$ ipython --no-banner

In [1]: import numpy as np

In [2]: np.set_printoptions(suppress=True, linewidth=120)

In [3]: def tidy(a):
   ...:     return np.round(a, 2) + 0
   ...: 

In [4]: E = np.loadtxt("run12.csv", delimiter=",")

In [5]: tidy(E)
Out[5]: 
array([[ 0.31, -0.22, -0.41],
       [-0.22,  0.15,  0.29],
       [-0.41,  0.29,  0.53]])

In [6]: # symmetric

In [7]: evals, vecs = np.linalg.eigh(E)

In [8]: x = np.array([0, 3, 2])

In [9]: tidy(np.abs(E).sum(axis=1).max()), np.abs(evals).max()
Out[9]: (np.float64(1.23), np.float64(1.0))

In [10]: (np.sign(vecs[:, -1].round(6)) == np.sign(vecs[0, -1].round(6))).astype(int)
Out[10]: array([1, 0, 0])

In [11]: tidy(x @ E @ x / (x @ x)), tidy(evals[0]), evals[-1]
Out[11]: (np.float64(0.53), np.float64(0.0), np.float64(1.0))

In [12]: tidy(x @ E @ x)
Out[12]: np.float64(6.95)

In [13]: tidy(vecs * np.abs(evals) @ vecs.T)
Out[13]: 
array([[ 0.31, -0.22, -0.41],
       [-0.22,  0.15,  0.29],
       [-0.41,  0.29,  0.53]])

In [14]: out = E / np.linalg.norm(E, axis=1, keepdims=True)

In [15]: gram = out @ out.T

In [16]: print((np.abs(gram) > 0.9).astype(int))
[[1 1 1]
 [1 1 1]
 [1 1 1]]

In [17]: print(gram[0])
[ 1. -1. -1.]

In [18]: print(np.degrees(np.arccos(np.clip(gram[0, 2], -1, 1))))
180.0

In [19]: np.argwhere(np.triu(np.abs(gram) > 0.95, 1))
Out[19]: 
array([[0, 1],
       [0, 2],
       [1, 2]])

In [20]: print(gram)
[[ 1. -1. -1.]
 [-1.  1.  1.]
 [-1.  1.  1.]]

In [21]: f, r1 = E[2], E[1]

In [22]: print(tidy(f @ f))
0.53

In [23]: tidy(f @ r1)
Out[23]: np.float64(0.29)

In [24]: p = (f @ r1) / (f @ f) * f

In [25]: np.linalg.matrix_rank(np.outer(f, r1))
Out[25]: np.int64(1)

In [26]: tidy(p)
Out[26]: array([-0.22,  0.15,  0.29])

In [27]: tidy((r1 - p) @ f)
Out[27]: np.float64(0.0)

In [28]: tidy(np.outer(f, r1))
Out[28]: 
array([[ 0.09, -0.06, -0.12],
       [-0.06,  0.04,  0.08],
       [-0.12,  0.08,  0.15]])

In [29]: arr = np.load("mat.npy")

In [30]: print(tidy(arr))
[[ 0.78 -0.37 -0.4   0.31]
 [ 0.35  0.05 -0.1  -0.93]
 [-0.3  -0.93  0.14 -0.18]
 [-0.43  0.02 -0.9  -0.06]]

In [31]: # orthonormal columns

In [32]: np.unravel_index(np.abs(arr).argmax(), arr.shape)
Out[32]: (np.int64(1), np.int64(3))

In [33]: tidy(arr - arr[0])
Out[33]: 
array([[ 0.  ,  0.  ,  0.  ,  0.  ],
       [-0.43,  0.43,  0.3 , -1.24],
       [-1.08, -0.55,  0.54, -0.49],
       [-1.21,  0.39, -0.5 , -0.37]])

In [34]: tidy(arr.sum(axis=1))
Out[34]: array([ 0.31, -0.63, -1.27, -1.37])

In [35]: tidy(np.linalg.eigvals(arr).sum().real)
Out[35]: np.float64(0.9)

In [36]: print(tidy(np.linalg.eigvals(arr)))
[ 1.  +0.j    0.45+0.89j  0.45-0.89j -1.  +0.j  ]

In [37]: tidy(np.linalg.det(arr.T))
Out[37]: np.float64(-1.0)

In [38]: tidy(np.einsum("ij,ji->", arr, arr))
Out[38]: np.float64(0.82)

In [39]: print(tidy(np.kron(np.eye(2, dtype=int), arr)))
[[ 0.78 -0.37 -0.4   0.31  0.    0.    0.    0.  ]
 [ 0.35  0.05 -0.1  -0.93  0.    0.    0.    0.  ]
 [-0.3  -0.93  0.14 -0.18  0.    0.    0.    0.  ]
 [-0.43  0.02 -0.9  -0.06  0.    0.    0.    0.  ]
 [ 0.    0.    0.    0.    0.78 -0.37 -0.4   0.31]
 [ 0.    0.    0.    0.    0.35  0.05 -0.1  -0.93]
 [ 0.    0.    0.    0.   -0.3  -0.93  0.14 -0.18]
 [ 0.    0.    0.    0.   -0.43  0.02 -0.9  -0.06]]

In [40]: tidy(np.linalg.det(arr[::-1]))
Out[40]: np.float64(-1.0)
